$ ipython --no-banner

In [1]: import numpy as np

In [2]: from numpy import linalg as LA

In [3]: np.set_printoptions(suppress=True, linewidth=200)

In [4]: W0 = np.load("block7.npy")

In [5]: print(W0)
[[1 0 0 0]
 [0 1 0 0]
 [0 7 1 0]
 [7 9 3 1]]

In [6]: r0 = np.array([3, 1, 2])

In [7]: print(np.convolve(W0[0], r0))
[3 1 2 0 0 0]

In [8]: print(np.array([np.convolve(row, r0, "same") for row in W0]))
[[ 1  2  0  0]
 [ 3  1  2  0]
 [21 10 15  2]
 [34 32 24  7]]

In [9]: print(np.polyval(r0, W0[0]))
[6 2 2 2]

In [10]: proj = np.triu(np.array([[-4, -2, 0, 3], [3, -2, -4, 3], [-5, 0, -5, 1], [-4, 5, 1, 2]]), 1) + np.eye(4)

In [11]: M2 = proj @ W0 @ LA.inv(proj)

In [12]: print(LA.matrix_rank(M2))
4

In [13]: print(M2)
[[  22.   69.  285. -555.]
 [  21.   42.  173. -359.]
 [   7.   30.  124. -234.]
 [   7.   23.   95. -184.]]

In [14]: M2 = W0 / LA.norm(W0, axis=1, keepdims=True)

In [15]: cov = M2 @ M2.T

In [16]: print(np.argwhere(np.triu(np.abs(cov) > 0.95, 1)))
[[1 2]]

In [17]: print(np.round(LA.norm(M2, axis=1), 3))
[1. 1. 1. 1.]

In [18]: print((np.abs(cov) > 0.9).astype(int))
[[1 0 0 0]
 [0 1 1 0]
 [0 1 1 0]
 [0 0 0 1]]

In [19]: O, evecs = LA.qr(W0[:, :3])[0], LA.qr(W0[:, 3:])[0]

In [20]: sv = LA.svd(O.T @ evecs, compute_uv=False)

In [21]: print(sv.round(3))
[0.998]

In [22]: print(round(LA.norm(O @ O.T - evecs @ evecs.T, 2), 3))
1.0

In [23]: print(np.round(np.degrees(np.arccos(sv.clip(0, 1))), 3))
[4.025]

In [24]: print((sv > 0.9).sum())
1

In [25]: rng = np.random.default_rng(64720)

In [26]: z = rng.permutation(4)

In [27]: print(z)
[3 1 0 2]

In [28]: M2 = W0[z][:, z]

In [29]: print(np.allclose(M2, W0))
False

In [30]: print(np.diag(M2))
[1 1 1 1]

In [31]: print(round(LA.det(M2), 3), round(float(LA.det(W0[z])), 3))
1.0 1.0

In [32]: F = np.loadtxt("test6.csv", delimiter=",")

In [33]: print(F.round(3))
[[ 0.528 -0.472 -0.283 -0.094 -0.283 -0.094  0.094 -0.472 -0.094 -0.283]
 [-0.472  0.528 -0.283 -0.094 -0.283 -0.094  0.094 -0.472 -0.094 -0.283]
 [-0.283 -0.283  0.83  -0.057 -0.17  -0.057  0.057 -0.283 -0.057 -0.17 ]
 [-0.094 -0.094 -0.057  0.981 -0.057 -0.019  0.019 -0.094 -0.019 -0.057]
 [-0.283 -0.283 -0.17  -0.057  0.83  -0.057  0.057 -0.283 -0.057 -0.17 ]
 [-0.094 -0.094 -0.057 -0.019 -0.057  0.981  0.019 -0.094 -0.019 -0.057]
 [ 0.094  0.094  0.057  0.019  0.057  0.019  0.981  0.094  0.019  0.057]
 [-0.472 -0.472 -0.283 -0.094 -0.283 -0.094  0.094  0.528 -0.094 -0.283]
 [-0.094 -0.094 -0.057 -0.019 -0.057 -0.019  0.019 -0.094  0.981 -0.057]
 [-0.283 -0.283 -0.17  -0.057 -0.17  -0.057  0.057 -0.283 -0.057  0.83 ]]

In [34]: # symmetric

In [35]: cov = F.T @ F

In [36]: print(cov.round(3) + 0)
[[1. 0. 0. 0. 0. 0. 0. 0. 0. 0.]
 [0. 1. 0. 0. 0. 0. 0. 0. 0. 0.]
 [0. 0. 1. 0. 0. 0. 0. 0. 0. 0.]
 [0. 0. 0. 1. 0. 0. 0. 0. 0. 0.]
 [0. 0. 0. 0. 1. 0. 0. 0. 0. 0.]
 [0. 0. 0. 0. 0. 1. 0. 0. 0. 0.]
 [0. 0. 0. 0. 0. 0. 1. 0. 0. 0.]
 [0. 0. 0. 0. 0. 0. 0. 1. 0. 0.]
 [0. 0. 0. 0. 0. 0. 0. 0. 1. 0.]
 [0. 0. 0. 0. 0. 0. 0. 0. 0. 1.]]

In [37]: print(np.round(LA.svd(F, compute_uv=False) ** 2, 3))
[1. 1. 1. 1. 1. 1. 1. 1. 1. 1.]

In [38]: print((F @ F.T).shape)
(10, 10)

In [39]: print(np.round(LA.eigvalsh(cov)[::-1], 3))
[1. 1. 1. 1. 1. 1. 1. 1. 1. 1.]
